$ python -q
>>> import numpy as np
>>> np.set_printoptions(precision=3, suppress=True, linewidth=100)
>>> data = np.array([[0, 1, 1, 1], [1, 0, 0, 1], [1, 0, 0, 1], [1, 1, 1, 0]])
>>> r = np.linalg.matrix_rank(data)
>>> r
np.int64(3)
>>> null = np.linalg.svd(data)[2][r:].T
>>> print(np.round(null @ null.T, 3) + 0)
[[ 0.   0.   0.   0. ]
 [ 0.   0.5 -0.5  0. ]
 [ 0.  -0.5  0.5  0. ]
 [ 0.   0.   0.   0. ]]
>>> [int(np.linalg.matrix_rank(data[:i])) for i in range(1, len(data) + 1)]
[1, 2, 2, 3]
>>> print(np.allclose(data @ null, 0))
True
>>> print([int(np.linalg.matrix_rank(np.delete(data, i, axis=0))) for i in range(4)])
[2, 3, 3, 2]
>>> null.shape
(4, 1)
>>> np.round(data @ np.linalg.pinv(data) @ data, 3) + 0
array([[0., 1., 1., 1.],
       [1., 0., 0., 1.],
       [1., 0., 0., 1.],
       [1., 1., 1., 0.]])
>>> try:
...     np.linalg.inv(data)
... except np.linalg.LinAlgError as e:
...     print("failed:", e)
... 
failed: Singular matrix
>>> np.linalg.lstsq(data[:-1].T, data[-1])[2]
np.int32(2)
>>> print(round(np.trace(np.linalg.pinv(data) @ data), 3))
3.0
>>> np.abs(np.diag(np.linalg.qr(data)[1])) > 1e-9
array([ True,  True, False,  True])
>>> blk = np.stack([data, -1 * data, data[::-1]])
>>> blk.shape
(3, 4, 4)
>>> np.linalg.matrix_rank(blk.reshape(3, -1))
np.int64(2)
>>> np.einsum("bij,cij->bc", blk, blk)
array([[ 10, -10,   8],
       [-10,  10,  -8],
       [  8,  -8,  10]])
>>> np.linalg.det(blk)
array([0., 0., 0.])
>>> other = data / np.sqrt((data ** 2).mean(axis=1, keepdims=True))
>>> np.linalg.norm(other, axis=1)
array([2., 2., 2., 2.])
>>> print(other[1])
[1.414 0.    0.    1.414]
>>> data - data.mean(axis=1, keepdims=True)
array([[-0.75,  0.25,  0.25,  0.25],
       [ 0.5 , -0.5 , -0.5 ,  0.5 ],
       [ 0.5 , -0.5 , -0.5 ,  0.5 ],
       [ 0.25,  0.25,  0.25, -0.75]])
>>> r0 = np.array([0, 0, 1, 1])
>>> K = r0[np.abs(np.subtract.outer(np.arange(4), np.arange(4)))]
>>> K
array([[0, 0, 1, 1],
       [0, 0, 0, 1],
       [1, 0, 0, 0],
       [1, 1, 0, 0]])
>>> print([round(float(np.linalg.det(K[:i, :i])), 2) + 0 for i in range(1, 5)])
[0.0, 0.0, 0.0, 1.0]
>>> np.all(np.linalg.eigvalsh(K) > 0)
np.False_
>>> print(np.round(np.linalg.eigvalsh(K).min(), 3))
-1.618
>>> evals, evecs = np.linalg.eigh(K)
>>> x0 = np.array([5, 3, -4, 3])
>>> (np.sign(evecs[:, -1].round(6)) == np.sign(evecs[0, -1].round(6))).astype(int)
array([1, 1, 1, 1])
>>> print(x0 @ K @ x0)
8
>>> np.abs(K).sum(axis=1).max(), np.round(np.abs(evals).max(), 3)
(np.int64(2), np.float64(1.618))
>>> np.round(x0 @ K @ x0 / (x0 @ x0), 3), np.round(evals[0], 3), np.round(evals[-1], 3)
(np.float64(0.136), np.float64(-1.618), np.float64(1.618))
>>> np.linalg.eigvalsh(K[1:, 1:])
array([-1.,  0.,  1.])
>>> O, evecs = np.linalg.qr(K[:, :2])[0], np.linalg.qr(K[:, 2:])[0]
>>> sig = np.linalg.svd(O.T @ evecs, compute_uv=False)
>>> print(np.degrees(np.arccos(sig.clip(0, 1))))
[90. 90.]
>>> round(np.linalg.norm(O @ O.T - evecs @ evecs.T, 2), 3)
np.float64(1.0)
>>> rng = np.random.default_rng(12323)
>>> lab = rng.permutation(4)
>>> other = K[:, lab] * rng.choice([-1, 1], 4)
>>> other
array([[-1,  0,  0, -1],
       [ 0,  0,  0, -1],
       [ 0, -1,  0,  0],
       [ 0, -1,  1,  0]])
>>> Uu, _, Vh = np.linalg.svd(K.T @ other)
>>> lab
array([2, 0, 1, 3])
>>> np.round(np.linalg.lstsq(K, other)[0], 3) + 0
array([[ 0., -1.,  0.,  0.],
       [ 0.,  0.,  1.,  0.],
       [-1.,  0.,  0.,  0.],
       [ 0.,  0.,  0., -1.]])
>>> K - K[0]
array([[ 0,  0,  0,  0],
       [ 0,  0, -1,  0],
       [ 1,  0, -1, -1],
       [ 1,  1, -1, -1]])
>>> np.linalg.matrix_rank(K)
np.int64(4)
>>> np.diff(K, axis=0)
array([[ 0,  0, -1,  0],
       [ 1,  0,  0, -1],
       [ 0,  1,  0,  0]])
>>> K.shape
(4, 4)
>>> K[:, 4]
Traceback (most recent call last):
  File "<python-input-53>", line 1, in <module>
    K[:, 4]
    ~^^^^^^
IndexError: index 4 is out of bounds for axis 1 with size 4
>>> print(K.sum(axis=1))
[2 1 1 2]
>>> np.abs(K).max()
np.int64(1)
>>> X = np.load("x.npy")
>>> print(X)
[[ 5.988 14.988  9.041]
 [-3.975 -7.031 -2.967]
 [-2.015  4.043  6.   ]
 [ 1.986  7.976  6.03 ]]
>>> Uu, sig, Vh = np.linalg.svd(X)
>>> np.argmax(sig[:-1] / (sig[1:] + 1e-6)) + 1
np.int64(2)
>>> other = Uu[:, :2] @ np.diag(sig[:2]) @ Vh[:2]
>>> np.linalg.matrix_rank(X, rtol=0.05)
np.int64(2)
>>> round(np.linalg.norm(X - other, 2), 3), np.round(sig[2], 3)
(np.float64(0.069), np.float64(0.069))
>>> print(round(np.abs(X - other).max(), 3))
0.032
>>> other
array([[ 5.976, 15.   ,  9.029],
       [-4.007, -6.999, -2.999],
       [-2.   ,  4.028,  6.015],
       [ 1.972,  7.99 ,  6.016]])
>>> round(np.linalg.norm(X - other) / np.linalg.norm(X), 3)
np.float64(0.003)
>>> other = np.c_[X[:, :1] @ np.array([[-3]]), np.array([-2, 1, 2, 2])]
>>> other
array([[-17.964,  -2.   ],
       [ 11.925,   1.   ],
       [  6.045,   2.   ],
       [ -5.958,   2.   ]])
>>> np.round(np.linalg.lstsq(X, other[:, 0])[0], 3) + 0
array([-3.,  0.,  0.])
>>> np.round(np.linalg.norm(other - X @ np.linalg.lstsq(X, other)[0], axis=0), 3) + 0
array([0.   , 1.988])
>>> print(X.sum(axis=1))
[ 30.017 -13.973   8.028  15.992]
>>> np.linalg.matrix_rank(X)
np.int64(3)
>>> np.linalg.rank(X)
Traceback (most recent call last):
  File "<python-input-72>", line 1, in <module>
    np.linalg.rank(X)
    ^^^^^^^^^^^^^^
AttributeError: module 'numpy.linalg' has no attribute 'rank'
>>> np.abs(X).max()
np.float64(14.988)
>>> X[4]
Traceback (most recent call last):
  File "<python-input-74>", line 1, in <module>
    X[4]
    ~^^^
IndexError: index 4 is out of bounds for axis 0 with size 4
>>> print(X.mean(axis=0))
[0.496 4.994 4.526]
>>> X - X[0]
array([[  0.   ,   0.   ,   0.   ],
       [ -9.963, -22.019, -12.008],
       [ -8.003, -10.945,  -3.041],
       [ -4.002,  -7.012,  -3.011]])
>>> X[:, 3]
Traceback (most recent call last):
  File "<python-input-77>", line 1, in <module>
    X[:, 3]
    ~^^^^^^
IndexError: index 3 is out of bounds for axis 1 with size 3
>>> np.unravel_index(np.abs(X).argmax(), X.shape)
(np.int64(0), np.int64(1))
>>> np.diff(X, axis=0)
array([[ -9.963, -22.019, -12.008],
       [  1.96 ,  11.074,   8.967],
       [  4.001,   3.933,   0.03 ]])
>>> X.shape
(4, 3)
>>> np.count_nonzero(X)
np.int64(12)
